% ipython --no-banner

In [1]: import numpy as np

In [2]: np.set_printoptions(precision=2, suppress=True, linewidth=140)

In [3]: def rnd(a):
   ...:     return np.round(a, 2) + 0
   ...: 

In [4]: F = np.load("arr.npy")

In [5]: print(F)
[[ -4.6  -35.76 -35.12]
 [-13.47 -21.59  16.37]
 [ 25.11 -26.56  28.26]
 [ 17.33   0.13 -14.01]
 [ 11.1    7.93 -33.45]
 [  3.33   9.85  13.61]
 [ 20.3  -29.51  15.44]
 [  8.78  14.18  23.55]
 [ -2.2   14.23 -16.49]
 [  4.73  -9.62 -13.71]
 [ -4.83 -21.94  27.14]
 [-26.23 -16.4   -0.59]
 [ 26.57   0.14  -2.21]
 [-35.73  -2.22  -2.84]
 [  9.05  13.61   0.03]
 [ -3.76  13.    37.2 ]
 [ -9.99  33.86 -35.55]
 [ -2.3    7.46   3.2 ]
 [ 15.68  22.41  45.73]
 [ -0.2    6.92   0.33]
 [ -2.45   9.35   4.53]
 [  7.13 -11.76 -24.97]
 [ -9.32   6.65  53.48]
 [ 19.38  -4.15  23.64]
 [ 18.29  11.93   4.75]
 [  9.7   14.84   7.93]
 [-22.2    4.01  24.91]
 [ -1.39  -8.79   7.95]]

In [6]: z = F[:, 0] > np.median(F[:, 0])

In [7]: r0 = F[z].mean(axis=0) - F[~z].mean(axis=0)

In [8]: print(rnd(r0))
[23.94  1.76 -0.71]

In [9]: print(np.argsort(-np.abs(r0).round(6), kind="stable"))
[0 1 2]

In [10]: proj = F @ np.linalg.solve(F.T @ F, F.T)

In [11]: print(np.allclose(proj @ proj, proj))
True

In [12]: print(rnd(np.linalg.eigvalsh(proj)))
[0. 0. 0. 0. 0. 0. 0. 0. 0. 0. 0. 0. 0. 0. 0. 0. 0. 0. 0. 0. 0. 0. 0. 0. 0. 1. 1. 1.]

In [13]: cen = F - F.mean(axis=0)

In [14]: V = np.linalg.svd(cen)[2][:1]

In [15]: Y = cen - cen @ V.T @ V

In [16]: print(rnd(np.diag(V.T @ V)))
[0.   0.   0.99]

In [17]: print(rnd(Y.std(axis=0)))
[14.88 16.42  1.17]

In [18]: ang = np.radians(30)

In [19]: r_ = np.eye(3)

In [20]: r_[2, 2] = r_[0, 0] = np.cos(ang)

In [21]: r_[2, 0], r_[0, 2] = -np.sin(ang), np.sin(ang)

In [22]: print(rnd(r_))
[[ 0.87  0.    0.5 ]
 [ 0.    1.    0.  ]
 [-0.5   0.    0.87]]

In [23]: Y = F @ r_.T

In [24]: print(rnd(np.linalg.svd(F, compute_uv=False)), rnd(np.linalg.svd(Y, compute_uv=False)))
[124.38  87.    79.35] [124.38  87.    79.35]

In [25]: print(rnd(np.abs(Y - F).max(axis=0)))
[27.99  0.   18.25]

In [26]: m1 = np.minimum.outer(np.arange(1, 9), np.arange(1, 9)) * -3

In [27]: print(m1)
[[ -3  -3  -3  -3  -3  -3  -3  -3]
 [ -3  -6  -6  -6  -6  -6  -6  -6]
 [ -3  -6  -9  -9  -9  -9  -9  -9]
 [ -3  -6  -9 -12 -12 -12 -12 -12]
 [ -3  -6  -9 -12 -15 -15 -15 -15]
 [ -3  -6  -9 -12 -15 -18 -18 -18]
 [ -3  -6  -9 -12 -15 -18 -21 -21]
 [ -3  -6  -9 -12 -15 -18 -21 -24]]

In [28]: cov = np.cov(F, rowvar=False)

In [29]: print(rnd(np.corrcoef(F[:, 2], F[:, 0])[0, 1]))
0.05

In [30]: print(np.argwhere(np.triu(np.abs(np.corrcoef(F.T)) > 0.8, 1)))
[]

In [31]: print(rnd(F.std(axis=0)))
[14.94 16.46 22.74]

In [32]: print(rnd(np.median(F, axis=0)))
[1.56 5.33 4.64]

In [33]: print(rnd(cov))
[[231.42   2.96  17.32]
 [  2.96 280.81  12.27]
 [ 17.32  12.27 536.31]]

In [34]: print(rnd(np.polyfit(F[:, 2], F[:, 0], 1)))
[0.03 1.88]

In [35]: sigma = 3 * 0.7 ** np.arange(15)

In [36]: rng = np.random.default_rng(85578)

In [37]: A = rng.normal(size=(20, 15)) * rng.permutation(sigma)

In [38]: print(rnd(A))
[[ 0.15  0.72 -0.03  0.01  0.03  0.12 -0.04  0.11 -0.37 -0.62 -0.03 -0.28  0.07 -2.71  0.85]
 [ 0.01  0.76  0.    0.03  0.02 -0.84  0.49 -0.16  0.13  0.64  0.04  0.37  0.02  6.88  0.8 ]
 [-0.06 -1.3  -0.01 -0.01  0.01 -1.01 -0.06  0.21  0.23 -0.52 -0.01  1.13  0.05 -2.52 -1.77]
 [ 0.01 -0.35  0.01  0.04  0.02 -2.18 -0.36 -0.05  0.01 -0.5   0.06 -0.33  0.07  0.23 -0.12]
 [-0.04 -0.05 -0.02 -0.05  0.04 -1.36 -0.25  0.51 -0.27 -0.1  -0.05  1.3   0.17 -3.93  2.85]
 [ 0.11  1.05  0.02 -0.1   0.   -0.09 -0.38  0.15  0.19  0.62 -0.01  1.94 -0.06 -0.15 -1.56]
 [-0.01  0.04 -0.03  0.09  0.    1.44  0.22  0.32  0.22 -0.6   0.01  0.6  -0.11 -0.33  1.41]
 [ 0.08 -1.33 -0.03  0.02 -0.02  3.17  0.   -0.37  0.07  0.91  0.01 -0.12  0.09  7.56  1.79]
 [-0.08  0.45  0.    0.07  0.02  1.26 -0.1  -0.55  0.    0.86 -0.05 -0.31  0.03 -3.77  1.09]
 [-0.02 -0.24 -0.02  0.02 -0.02  1.1  -0.28  0.34 -0.08  0.09 -0.03  0.18  0.01 -0.69  0.25]
 [ 0.18  1.26  0.02  0.1   0.01 -3.02  0.06 -0.25  0.13 -0.08 -0.06 -0.07 -0.02 -3.46 -1.18]
 [-0.09 -0.63 -0.01 -0.04  0.   -0.33  0.3   0.29  0.05 -0.27 -0.01 -0.2  -0.1   4.94  1.76]
 [ 0.05 -0.46 -0.12  0.02 -0.01  1.5  -0.26 -0.61 -0.09  0.24 -0.01  0.76  0.16 -2.02 -0.47]
 [-0.03 -0.11 -0.04 -0.05  0.04 -0.92 -0.22 -0.17  0.08  0.03 -0.04  1.78  0.   -2.62  1.46]
 [-0.02 -0.15  0.05 -0.02  0.01 -2.1   0.46 -0.25 -0.09 -0.47  0.03 -0.17 -0.03  2.93  1.34]
 [-0.06 -0.19  0.01 -0.07  0.03  4.08  0.1  -0.37 -0.11 -0.18 -0.01  0.35  0.01 -4.38  2.13]
 [-0.14  0.6  -0.02 -0.01  0.01  0.78  0.24 -0.02  0.39 -0.17  0.01  0.12  0.    1.91  0.79]
 [ 0.17 -1.52  0.    0.03  0.02  0.76  0.28  0.22 -0.08 -0.23 -0.01  0.98 -0.03 -3.35  0.09]
 [-0.01  0.76  0.06  0.02  0.    1.79 -0.39 -0.13  0.    1.25 -0.02 -1.65 -0.07 -0.86  1.94]
 [ 0.11 -0.58 -0.01  0.04  0.01  3.13  0.07  0.18 -0.02  0.24 -0.05 -0.48 -0.07  0.54  0.98]]

In [39]: Y = np.array([[-3, 1, 3],
    ...:     [0, -1, 2],
    ...:     [0, 2, 3],
    ...:     [1, -2, 1],
    ...:     [2, -2, -1],
    ...:     [-1, 0, -3],
    ...:     [2, 2, -2],
    ...:     [2, 2, -2],
    ...:     [-1, -1, 3],
    ...:     [-3, -1, -1],
    ...:     [3, -1, 1],
    ...:     [1, -2, -3],
    ...:     [2, 1, -2],
    ...:     [1, -3, -1],
    ...:     [0, -2, 2]])

In [40]: print(np.linalg.matrix_rank(np.vstack([A, Y.T])))
15

In [41]: print(rnd(np.einsum("ij->j", A)))
[ 0.29 -1.26 -0.19  0.11  0.23  7.29 -0.11 -0.58  0.38  1.16 -0.23  5.9   0.17 -5.81 14.44]

In [42]: print(np.vstack([A, Y.T]).shape)
(23, 15)

In [43]: vec = np.array([-1, 1, 0, -1, 0, 0, -3, -3, 2, -2, -3, -2, 2, -3, 1])

In [44]: y = A @ vec

In [45]: beta, lr = np.zeros(15), 1 / np.linalg.norm(A, 2) ** 2

In [46]: for i in range(6):
    ...:     beta -= lr * A.T @ (A @ beta - y)
    ...:     if i % 2 == 0: print(i, round(np.linalg.norm(A @ beta - y), 2))
    ...: 
0 10.91
2 9.31
4 8.22

In [47]: print(rnd(np.linalg.cond(A)))
385.39

In [48]: X = np.triu(rng.random((15, 15)) < 0.2, 1).astype(int)

In [49]: X = X + X.T

In [50]: print(X)
[[0 0 1 0 0 1 1 0 0 0 1 0 0 0 1]
 [0 0 0 0 0 0 0 0 0 1 1 0 0 1 1]
 [1 0 0 0 1 1 0 0 0 1 0 1 0 0 0]
 [0 0 0 0 1 0 0 0 1 0 0 0 0 0 1]
 [0 0 1 1 0 0 0 1 0 0 0 0 0 1 0]
 [1 0 1 0 0 0 0 1 1 0 0 0 1 1 1]
 [1 0 0 0 0 0 0 1 0 0 0 0 1 0 0]
 [0 0 0 0 1 1 1 0 0 0 1 0 0 0 0]
 [0 0 0 1 0 1 0 0 0 1 1 1 0 0 0]
 [0 1 1 0 0 0 0 0 1 0 0 0 0 0 0]
 [1 1 0 0 0 0 0 1 1 0 0 0 0 0 0]
 [0 0 1 0 0 0 0 0 1 0 0 0 0 0 0]
 [0 0 0 0 0 1 1 0 0 0 0 0 0 0 0]
 [0 1 0 0 1 1 0 0 0 0 0 0 0 0 0]
 [1 1 0 1 0 1 0 0 0 0 0 0 0 0 0]]

In [51]: q, r_ = np.linalg.qr(X)

In [52]: print(rnd(abs(r_[0, 0])), rnd(np.linalg.norm(X[:, 0])))
2.24 2.24

In [53]: print(np.allclose(r_.T @ r_, X.T @ X))
True

In [54]: print(q.shape, r_.shape)
(15, 15) (15, 15)

In [55]: print(rnd(np.abs(np.diag(r_))))
[2.24 1.79 2.17 1.61 1.91 1.81 0.96 1.   1.26 1.23 1.02 0.56 0.66 0.6  1.  ]

In [56]: vals, V = np.linalg.eigh(X)

In [57]: print(np.abs(V[:, -1]).round(6).argmax())
5

In [58]: print(rnd(vals))
[-3.4  -2.64 -2.35 -2.06 -0.83 -0.57 -0.23  0.28  0.65  1.    1.12  1.41  1.47  1.92  4.25]

In [59]: T = np.stack([X, -3 * X, X[::-1]])

In [60]: print(rnd(np.linalg.norm(T, axis=(1, 2))))
[ 7.62 22.85  7.62]

In [61]: print(np.linalg.matrix_rank(T.reshape(3, -1)))
2

In [62]: Y = np.linalg.inv(X)

In [63]: print(rnd(np.linalg.cond(X)))
18.65

In [64]: print(rnd(np.linalg.det(X) * np.linalg.det(Y)))
1.0

In [65]: print(np.allclose(Y, X.T))
False

In [66]: print(rnd(np.linalg.slogdet(X)[0]))
-1.0

In [67]: print(rnd(np.linalg.det(X)))
-16.0

In [68]: print(np.allclose(X @ X.T, X.T @ X))
True

In [69]: print(rnd(np.sort(np.abs(np.linalg.eigvals(X)))))
[0.23 0.28 0.57 0.65 0.83 1.   1.12 1.41 1.47 1.92 2.06 2.35 2.64 3.4  4.25]

In [70]: print(rnd(np.abs(np.linalg.eigvals(X)).max()))
4.25

In [71]: print(np.allclose(X, X.T))
True

In [72]: E = np.loadtxt("out13.csv", delimiter=",")

In [73]: print(E)
[[ -7.07  -3.    -1.32  10.76   2.54   5.58  -7.18  -6.93   9.12   6.97  -0.31]
 [ -5.23  10.47  22.47   8.46  -5.93  -5.31  10.69  -1.19   0.92   4.02  18.14]
 [ -4.63  -3.62   0.32  11.81   4.99   3.17  -5.41  -4.92   9.85   6.03  -2.03]
 [-21.49   9.24  18.42 -13.89   7.93   8.64  10.15  -2.14  -4.6   -0.89   1.87]
 [ -6.8   10.69  21.51   8.6   -6.4   -4.41  12.54  -2.13   1.02   4.52  15.75]
 [ -7.44  11.32  20.06   7.23  -5.43  -4.33  10.83  -2.57   2.96   1.89  15.4 ]
 [-22.08  12.15  19.51 -13.66   8.52   8.57  12.98  -1.66  -5.1   -5.23   1.79]
 [ -6.67  -5.96  -1.39  10.34   6.19   2.42  -5.84  -6.23   9.81   6.71  -0.42]
 [ -5.77  11.14  19.38   8.37  -6.28  -5.72  12.86  -1.84   0.29   2.09  16.75]
 [ -7.9   11.22  19.79   7.17  -8.41  -3.91  11.57  -1.38   0.57   2.4   17.22]
 [-21.06   8.53  20.39 -11.44   6.77   8.2   12.    -4.06  -3.53  -2.32   0.74]
 [-23.15   9.35  20.45 -16.82   6.06   5.48  11.67  -3.95  -2.63  -2.62   1.97]
 [ -7.45   9.21  20.84   8.96  -6.67  -2.93  11.99  -1.99   0.78   3.5   16.15]
 [ -7.    10.39  18.52   7.13  -6.83  -5.38  11.52  -2.53   0.91   2.56  15.06]
 [ -6.88  -3.88   0.24  12.64   6.02   4.72  -7.79  -4.49  10.49   6.11  -0.17]
 [ -5.87  -5.06  -1.28  11.24   4.     5.58  -8.09  -5.52  10.7    6.26  -0.7 ]
 [ -6.68  11.19  20.78   7.17  -5.39  -3.26  10.1   -1.93   1.54   3.24  15.71]
 [-21.56  10.68  19.86 -13.46   8.41   7.27  10.13  -3.55  -5.15  -2.85   0.52]
 [ -6.49  11.32  20.54   8.46  -6.71  -7.57   7.98  -1.1    1.16   2.65  16.71]
 [ -8.07  11.59  22.09   7.53  -8.02  -5.24  10.5   -1.56   2.33   1.61  18.41]
 [-21.68   9.61  17.53 -12.82   9.16   6.17  10.9   -2.29  -4.61  -4.54   0.68]
 [-20.07   9.79  20.29 -14.91   8.51   9.2   11.95  -3.17  -3.91  -3.94   1.51]
 [ -6.57  -4.81  -0.92  11.67   5.39   4.75  -7.25  -4.53   9.49   5.13  -2.45]
 [-19.83   9.41  20.65 -12.57   8.86   7.48  12.68  -5.02  -6.73  -1.24   1.16]
 [ -6.69  -3.48  -1.6   10.67   5.6    4.82  -7.83  -5.43   8.96   7.69  -2.73]
 [ -6.51  10.6   21.1    8.23  -4.86  -4.35  10.86  -2.17  -0.69   2.1   14.51]
 [-21.6    8.58  21.56 -13.54   9.01   6.66  11.21  -2.7   -4.09  -1.89   2.1 ]
 [ -6.84  10.99  20.03   6.78  -5.94  -6.2   10.54  -2.45   2.23   4.28  15.38]
 [-22.19   9.88  20.35 -14.46   9.8    8.92  11.68  -5.57  -4.94  -4.25   3.69]
 [ -6.25  10.04  20.99   6.27  -5.43  -4.8   11.75  -1.81   0.49   4.34  14.94]
 [-20.2   10.31  20.55 -13.19   7.79   5.97  10.75  -3.17  -3.75  -3.8    1.6 ]
 [ -5.3   10.35  22.89   8.49  -7.81  -6.91  10.01  -1.63   1.12   4.6   16.65]
 [ -8.31  11.22  20.46   8.64  -8.43  -4.73  11.45  -0.96   3.07   2.5   16.43]
 [ -6.59  11.58  20.5    7.89  -7.07  -3.04  10.86  -3.12  -0.19   2.85  15.71]
 [ -5.74  -4.    -1.96  12.09   4.79   3.43  -6.38  -7.9    9.95   5.8   -1.32]
 [ -6.24  11.26  19.63   7.41  -9.27  -5.25  10.36  -3.18   1.77   2.89  15.78]
 [ -6.16  11.47  20.55   6.73  -6.41  -4.68   9.52  -3.33   1.28   2.16  16.03]
 [-21.13   8.17  19.4  -16.33   7.36   9.17  10.51  -4.7   -3.71  -3.88   3.31]
 [ -8.82  10.21  21.43   7.02  -6.45  -6.42   9.49  -1.83   2.21   2.92  17.97]
 [-21.     8.46  20.93 -13.16   6.86   7.46   8.86  -4.32  -2.72  -3.18   2.19]]

In [74]: cen = E - E.mean(axis=0)

In [75]: V = np.linalg.svd(cen)[2][:3]

In [76]: Y = cen - cen @ V.T @ V

In [77]: print(rnd(np.linalg.norm(Y) / np.linalg.norm(cen)))
0.12

In [78]: print(np.linalg.norm(Y, axis=1).round(6).argmax())
6

In [79]: print(rnd(Y.std(axis=0)))
[0.64 0.78 0.85 0.57 0.79 1.05 0.75 0.93 0.6  0.94 0.7 ]
